>>> import numpy as np
>>> np.set_printoptions(suppress=True, linewidth=140)
>>> W0 = np.loadtxt("x.csv", delimiter=",")
>>> W0
array([[ -3.1,  -1.2,   1.1,  -0.9,   3.2,  -0.9,   0.9,  -0.8,   1.1],
       [  0.5,   0.2,   0.1,  -2.4,  -1.3,  -1.9,  -0.3,  -0.2,   0.3],
       [  0.8,  -0.8,   1.1,  -0.8,   0.9,   0.5,  -1.8,  -2.7,   1.2],
       [-24. ,  10. ,  12. , -22. , -18. ,  12. , -28. , -10. ,   2. ],
       [  0.3,   0. ,  -1.1,  -1.4,  -1.9,  -1.1,   0.8,   0.1,   0.9],
       [ -0.5,  -0.7,   0.4,  -0.7,   0.1,  -0.4,   2. ,   1. ,  -0.2],
       [  0.1,  -0.1,  -0.5,   0.8,  -1.4,  -1.4,   0.7,   1.1,  -1.2],
       [  0.4,   0.2,  -3.9,   0.7,   0.9,  -0.9,   1.6,   0.4,   1.7],
       [  0.3,   0.3,   1.8,   1.5,  -0.6,  -2. ,  -1.4,   0.7,  -0.1],
       [ -0.7,  -1.5,   0. ,  -0.4,   0.7,   1.1,   0.8,  -1. ,   0.3],
       [  0.8,   0.1,  -1.1,   0.5,  -1.2,   0.4,  -1.2,   1.3,  -1.2],
       [  0.7,   2.4,   0.6,  -0.4,   1.3,   0.7,  -1.4,  -1.2,  -0.7],
       [  1.4,   0.5,  -1. ,   0.1,  -0.2,   1.1,   0. ,  -0.1,  -0.7],
       [  1.3,   0.2,  -0.8,   1. ,  -1. ,  -0.2,  -1.2,  -0.3,  -0.5],
       [ -0.1,  -0.3,   1.6,  -0.2,  -0.1,   0. ,  -0.3,   1.1,  -0.1]])
>>> x0 = np.array([1, -3, -2, 2, 0, 0, -2, 3, 2])
>>> np.round(W0 @ x0, 1)
array([ -5.5,  -4.5,  -2.7, -92. ,   0.2,  -2. ,   2.5,  10.4,   3.5,  -1. ,   7.6, -10.7,   0.4,   4.8,   0.9])
>>> W0 @ np.eye(9)[3]
array([ -0.9,  -2.4,  -0.8, -22. ,  -1.4,  -0.7,   0.8,   0.7,   1.5,  -0.4,   0.5,  -0.4,   0.1,   1. ,  -0.2])
>>> np.round(W0 * x0, 1)
array([[ -3.1,   3.6,  -2.2,  -1.8,   0. ,  -0. ,  -1.8,  -2.4,   2.2],
       [  0.5,  -0.6,  -0.2,  -4.8,  -0. ,  -0. ,   0.6,  -0.6,   0.6],
       [  0.8,   2.4,  -2.2,  -1.6,   0. ,   0. ,   3.6,  -8.1,   2.4],
       [-24. , -30. , -24. , -44. ,  -0. ,   0. ,  56. , -30. ,   4. ],
       [  0.3,  -0. ,   2.2,  -2.8,  -0. ,  -0. ,  -1.6,   0.3,   1.8],
       [ -0.5,   2.1,  -0.8,  -1.4,   0. ,  -0. ,  -4. ,   3. ,  -0.4],
       [  0.1,   0.3,   1. ,   1.6,  -0. ,  -0. ,  -1.4,   3.3,  -2.4],
       [  0.4,  -0.6,   7.8,   1.4,   0. ,  -0. ,  -3.2,   1.2,   3.4],
       [  0.3,  -0.9,  -3.6,   3. ,  -0. ,  -0. ,   2.8,   2.1,  -0.2],
       [ -0.7,   4.5,  -0. ,  -0.8,   0. ,   0. ,  -1.6,  -3. ,   0.6],
       [  0.8,  -0.3,   2.2,   1. ,  -0. ,   0. ,   2.4,   3.9,  -2.4],
       [  0.7,  -7.2,  -1.2,  -0.8,   0. ,   0. ,   2.8,  -3.6,  -1.4],
       [  1.4,  -1.5,   2. ,   0.2,  -0. ,   0. ,  -0. ,  -0.3,  -1.4],
       [  1.3,  -0.6,   1.6,   2. ,  -0. ,  -0. ,   2.4,  -0.9,  -1. ],
       [ -0.1,   0.9,  -3.2,  -0.4,  -0. ,   0. ,   0.6,   3.3,  -0.2]])
>>> np.round(np.einsum("ij,j->i", W0, x0), 1)
array([ -5.5,  -4.5,  -2.7, -92. ,   0.2,  -2. ,   2.5,  10.4,   3.5,  -1. ,   7.6, -10.7,   0.4,   4.8,   0.9])
>>> (W0 @ x0).argmax()
np.int64(7)
>>> np.linalg.norm(W0 @ x0) <= np.linalg.norm(W0, 2) * np.linalg.norm(x0) + 1e-9
np.True_
>>> np.round(W0 @ (2 * x0), 1)
array([ -11. ,   -9. ,   -5.4, -184. ,    0.4,   -4. ,    5. ,   20.8,    7. ,   -2. ,   15.2,  -21.4,    0.8,    9.6,    1.8])
